$ python -q
>>> import numpy as np
>>> import numpy.linalg as la
>>> np.set_printoptions(precision=2, suppress=True, linewidth=160, floatmode="fixed")
>>> rnd = lambda a: np.round(a, 2) + 0
>>> J = np.load("test9.npy")
>>> print(J)
[[ 2  4  0  6  2  2  4  6  2  0  6  0  2]
 [-2 -4  0 -6 -2 -2 -4 -6 -2  0 -6  0 -2]
 [-1 -2  0 -3 -1 -1 -2 -3 -1  0 -3  0 -1]
 [ 2  4  0  6  2  2  4  6  2  0  6  0  2]
 [ 1  2  0  3  1  1  2  3  1  0  3  0  1]
 [ 2  4  0  6  2  2  4  6  2  0  6  0  2]
 [ 2  4  0  6  2  2  4  6  2  0  6  0  2]
 [ 1  2  0  3  1  1  2  3  1  0  3  0  1]
 [ 2  4  0  6  2  2  4  6  2  0  6  0  2]
 [ 1  2  0  3  1  1  2  3  1  0  3  0  1]
 [-1 -2  0 -3 -1 -1 -2 -3 -1  0 -3  0 -1]
 [ 0  0  0  0  0  0  0  0  0  0  0  0  0]]
>>> Uu, sig, Vt = la.svd(J)
>>> V = Vt[:(sig > 1e-8).sum()]
>>> rng = np.random.default_rng(826)
>>> vec = J[3] + 2 * J[2] + rng.integers(2) * np.eye(13)[8]
>>> print(vec)
[0.00 0.00 0.00 0.00 0.00 0.00 0.00 0.00 1.00 0.00 0.00 0.00 0.00]
>>> print(la.matrix_rank(np.vstack([J, vec])))
2
>>> print(rnd(np.diag(V.T @ V)))
[0.03 0.10 0.00 0.23 0.02 0.02 0.10 0.23 0.02 0.00 0.23 0.00 0.02]
>>> print(np.allclose(V.T @ V @ vec, vec))
False
>>> Uu, sig, Vt = la.svd(J)
>>> print(rnd(sig))
[34.06  0.00  0.00  0.00  0.00  0.00  0.00  0.00  0.00  0.00  0.00  0.00]
>>> M2 = Uu[:, :1] @ np.diag(sig[:1]) @ Vt[:1]
>>> print(rnd(np.abs(J - M2).max()))
0.0
>>> print(la.matrix_rank(J, rtol=0.05))
1
>>> print(rnd(la.norm(J - M2) / la.norm(J)))
0.0
>>> print(rnd(la.norm(J - M2, 2)), rnd(sig[1]))
0.0 0.0
>>> print(la.matrix_rank(M2))
1
